>>> import numpy as np
>>> from numpy import linalg as LA
>>> np.set_printoptions(suppress=True, linewidth=100)
>>> data = np.load("out15.npy")
>>> print(data)
[[0 1 0 0 0 0 0 0 0 0 0 0]
 [0 0 0 0 0 0 0 0 0 0 0 0]
 [0 0 0 0 0 0 1 0 0 0 0 0]
 [0 0 0 0 1 0 0 0 0 0 0 0]
 [2 0 0 0 0 0 0 0 0 0 0 0]
 [0 0 0 2 0 0 0 0 0 0 0 0]
 [0 0 0 0 0 1 0 0 0 0 0 0]
 [0 0 0 0 0 0 0 2 0 0 0 0]
 [0 0 0 0 0 0 0 0 1 0 0 0]
 [0 0 0 0 0 0 0 0 0 0 0 1]
 [0 0 1 0 0 0 0 0 0 0 0 0]
 [0 0 0 0 0 0 0 0 0 0 1 0]]
>>> np.round(data @ LA.pinv(data) @ data, 2)
array([[0., 1., 0., 0., 0., 0., 0., 0., 0., 0., 0., 0.],
       [0., 0., 0., 0., 0., 0., 0., 0., 0., 0., 0., 0.],
       [0., 0., 0., 0., 0., 0., 1., 0., 0., 0., 0., 0.],
       [0., 0., 0., 0., 1., 0., 0., 0., 0., 0., 0., 0.],
       [2., 0., 0., 0., 0., 0., 0., 0., 0., 0., 0., 0.],
       [0., 0., 0., 2., 0., 0., 0., 0., 0., 0., 0., 0.],
       [0., 0., 0., 0., 0., 1., 0., 0., 0., 0., 0., 0.],
       [0., 0., 0., 0., 0., 0., 0., 2., 0., 0., 0., 0.],
       [0., 0., 0., 0., 0., 0., 0., 0., 1., 0., 0., 0.],
       [0., 0., 0., 0., 0., 0., 0., 0., 0., 0., 0., 1.],
       [0., 0., 1., 0., 0., 0., 0., 0., 0., 0., 0., 0.],
       [0., 0., 0., 0., 0., 0., 0., 0., 0., 0., 1., 0.]])
>>> data.T @ data
array([[4, 0, 0, 0, 0, 0, 0, 0, 0, 0, 0, 0],
       [0, 1, 0, 0, 0, 0, 0, 0, 0, 0, 0, 0],
       [0, 0, 1, 0, 0, 0, 0, 0, 0, 0, 0, 0],
       [0, 0, 0, 4, 0, 0, 0, 0, 0, 0, 0, 0],
       [0, 0, 0, 0, 1, 0, 0, 0, 0, 0, 0, 0],
       [0, 0, 0, 0, 0, 1, 0, 0, 0, 0, 0, 0],
       [0, 0, 0, 0, 0, 0, 1, 0, 0, 0, 0, 0],
       [0, 0, 0, 0, 0, 0, 0, 4, 0, 0, 0, 0],
       [0, 0, 0, 0, 0, 0, 0, 0, 1, 0, 0, 0],
       [0, 0, 0, 0, 0, 0, 0, 0, 0, 0, 0, 0],
       [0, 0, 0, 0, 0, 0, 0, 0, 0, 0, 1, 0],
       [0, 0, 0, 0, 0, 0, 0, 0, 0, 0, 0, 1]])
>>> data @ data.T
array([[1, 0, 0, 0, 0, 0, 0, 0, 0, 0, 0, 0],
       [0, 0, 0, 0, 0, 0, 0, 0, 0, 0, 0, 0],
       [0, 0, 1, 0, 0, 0, 0, 0, 0, 0, 0, 0],
       [0, 0, 0, 1, 0, 0, 0, 0, 0, 0, 0, 0],
       [0, 0, 0, 0, 4, 0, 0, 0, 0, 0, 0, 0],
       [0, 0, 0, 0, 0, 4, 0, 0, 0, 0, 0, 0],
       [0, 0, 0, 0, 0, 0, 1, 0, 0, 0, 0, 0],
       [0, 0, 0, 0, 0, 0, 0, 4, 0, 0, 0, 0],
       [0, 0, 0, 0, 0, 0, 0, 0, 1, 0, 0, 0],
       [0, 0, 0, 0, 0, 0, 0, 0, 0, 1, 0, 0],
       [0, 0, 0, 0, 0, 0, 0, 0, 0, 0, 1, 0],
       [0, 0, 0, 0, 0, 0, 0, 0, 0, 0, 0, 1]])
>>> data[:, 8] @ data[:, 7]
np.int64(0)
>>> np.round(LA.svd(data, compute_uv=False), 2)
array([2., 2., 2., 1., 1., 1., 1., 1., 1., 1., 1., 0.])
>>> K = np.load("layer19.npy")
>>> K.round(2)
array([[ 0.99,  0.06, -0.06, -0.03,  0.08, -0.03, -0.06, -0.03,  0.06],
       [ 0.06,  0.72,  0.28,  0.17, -0.4 ,  0.17,  0.28,  0.17, -0.28],
       [-0.06,  0.28,  0.72, -0.17,  0.4 , -0.17, -0.28, -0.17,  0.28],
       [-0.03,  0.17, -0.17,  0.9 ,  0.24, -0.1 , -0.17, -0.1 ,  0.17],
       [ 0.08, -0.4 ,  0.4 ,  0.24,  0.45,  0.24,  0.4 ,  0.24, -0.4 ],
       [-0.03,  0.17, -0.17, -0.1 ,  0.24,  0.9 , -0.17, -0.1 ,  0.17],
       [-0.06,  0.28, -0.28, -0.17,  0.4 , -0.17,  0.72, -0.17,  0.28],
       [-0.03,  0.17, -0.17, -0.1 ,  0.24, -0.1 , -0.17,  0.9 ,  0.17],
       [ 0.06, -0.28,  0.28,  0.17, -0.4 ,  0.17,  0.28,  0.17,  0.72]])
>>> x0 = np.array([-1, -1, 2, 2, -2, 1, 1, 2, -2])
>>> a = np.maximum(K @ x0, 0)
>>> print(np.round(K.T @ a, 2))
[ 0.4   0.26  2.02  1.24 -0.23  1.21  2.02  1.24 -0.74]
>>> np.flatnonzero(a > 1e-9)
array([1, 3, 4, 7, 8])
>>> np.round(K * (a > 1e-9)[:, None], 2)
array([[ 0.  ,  0.  , -0.  , -0.  ,  0.  , -0.  , -0.  , -0.  ,  0.  ],
       [ 0.06,  0.72,  0.28,  0.17, -0.4 ,  0.17,  0.28,  0.17, -0.28],
       [-0.  ,  0.  ,  0.  , -0.  ,  0.  , -0.  , -0.  , -0.  ,  0.  ],
       [-0.03,  0.17, -0.17,  0.9 ,  0.24, -0.1 , -0.17, -0.1 ,  0.17],
       [ 0.08, -0.4 ,  0.4 ,  0.24,  0.45,  0.24,  0.4 ,  0.24, -0.4 ],
       [-0.  ,  0.  , -0.  , -0.  ,  0.  ,  0.  , -0.  , -0.  ,  0.  ],
       [-0.  ,  0.  , -0.  , -0.  ,  0.  , -0.  ,  0.  , -0.  ,  0.  ],
       [-0.03,  0.17, -0.17, -0.1 ,  0.24, -0.1 , -0.17,  0.9 ,  0.17],
       [ 0.06, -0.28,  0.28,  0.17, -0.4 ,  0.17,  0.28,  0.17,  0.72]])
